In [1]: import numpy as np

In [2]: np.set_printoptions(suppress=True, linewidth=200)

In [3]: K = np.load("run3.npy")

In [4]: K.round(2)
Out[4]: 
array([[ 0.75, -0.55, -0.5 ,  0.21, -0.6 ],
       [-0.55,  0.27,  0.35, -0.2 ,  0.95],
       [-0.5 ,  0.35,  0.38, -0.36,  0.46],
       [ 0.21, -0.2 , -0.36,  1.11,  0.11],
       [-0.6 ,  0.95,  0.46,  0.11, -1.5 ]])

In [5]: # null space of dimension 2

In [6]: ev, V = np.linalg.eigh(K)

In [7]: x0 = np.array([3, 0, 0, 1, 1])

In [8]: np.round(x0 @ K @ x0 / (x0 @ x0), 2), round(ev[0], 2), round(float(ev[-1]), 2)
Out[8]: (np.float64(0.39), np.float64(-2.0), 2.0)

In [9]: round(float(np.abs(K).sum(axis=1).max()), 2), round(np.abs(ev).max(), 2)
Out[9]: (3.62, np.float64(2.0))

In [10]: W0 = np.load("a.npy")

In [11]: W0
Out[11]: 
array([[ 2.95,  0.31, -0.11,  1.81,  0.3 , -2.85,  1.33, -1.69],
       [ 0.77,  3.32,  0.05, -2.53, -0.13, -1.57, -1.9 , -0.93],
       [-2.08, -0.18, -0.99,  0.82, -0.22,  1.45, -1.17, -3.93],
       [ 0.36, -1.63, -0.6 ,  0.12, -3.12,  1.61,  2.94, -0.9 ],
       [ 2.13,  2.45,  1.06,  3.36, -0.24, -0.21,  0.81, -1.12],
       [ 2.11,  1.65, -2.01, -1.19, -3.4 , -0.3 , -0.47,  0.7 ],
       [-1.65,  1.21,  1.28,  0.09,  4.18,  0.77,  0.93,  0.53],
       [-0.27, -3.06, -2.69,  0.61, -1.61, -2.04, -0.58, -0.9 ],
       [ 3.1 , -0.81, -2.27, -0.63, -2.31, -0.84,  1.72,  0.48],
       [ 2.85, -2.69,  0.38,  2.49,  1.42, -0.78, -0.36,  0.75],
       [-0.39,  0.82, -1.76, -2.06, -0.12,  2.78, -0.9 , -2.89],
       [-3.24,  2.51,  0.18, -0.7 , -1.88, -1.74,  1.05,  0.05],
       [-2.54, -1.47,  0.79,  0.28, -0.12, -1.41,  1.59,  3.34],
       [ 0.79,  0.9 ,  2.09, -2.32, -1.19,  2.77,  1.99, -0.87],
       [ 0.04, -2.  , -1.35,  0.8 ,  3.16, -2.88, -0.52, -0.07],
       [ 2.64, -0.6 ,  2.81,  0.59, -2.17, -1.73, -1.27, -0.29],
       [-1.57,  0.92,  1.44, -1.21, -3.39, -2.01, -1.57, -0.35],
       [-0.53, -0.42,  0.  , -0.71, -2.61,  0.49, -2.53, -3.26],
       [ 1.69, -1.05,  0.26, -1.53,  3.98,  1.12, -0.26,  1.18],
       [ 0.35, -0.15, -2.34, -3.1 ,  1.09, -0.54,  2.87, -0.07],
       [-0.08, -2.47, -0.71, -0.02,  1.27, -0.4 ,  3.95,  1.01],
       [ 1.29, -2.52, -1.67,  2.59, -0.78,  0.88,  0.16, -2.47],
       [-0.08, -0.02,  1.48, -3.98,  0.  , -1.97,  0.74, -1.58],
       [-1.63, -0.24, -2.1 ,  1.32, -2.11,  2.55,  2.26,  0.06],
       [-0.02, -3.35, -2.26,  2.24, -0.43, -1.68, -0.63, -0.49],
       [-3.26,  1.35, -0.87, -2.05,  0.03, -1.63, -1.94, -1.09],
       [ 0.31,  0.25, -1.93,  2.12, -2.36, -2.1 ,  2.11, -1.48],
       [ 0.9 ,  0.73,  0.52,  3.13, -3.11, -1.34, -1.4 , -0.48],
       [-3.21, -2.  ,  0.32,  0.48, -0.48,  2.99,  0.61, -0.89],
       [ 0.85,  0.33,  2.85,  1.17,  1.28,  0.62, -3.23,  1.48],
       [-2.79, -1.57, -2.43,  1.81, -1.57,  1.61, -0.26,  0.68],
       [-0.66, -1.8 ,  1.39, -2.4 ,  1.93,  1.26, -1.64, -2.38]])

In [12]: Ac = W0 - W0.mean(axis=0)

In [13]: V = np.linalg.svd(Ac)[2][:6]

In [14]: other = Ac - Ac @ V.T @ V

In [15]: np.round(np.linalg.norm(other) / np.linalg.norm(Ac), 2)
Out[15]: np.float64(0.33)
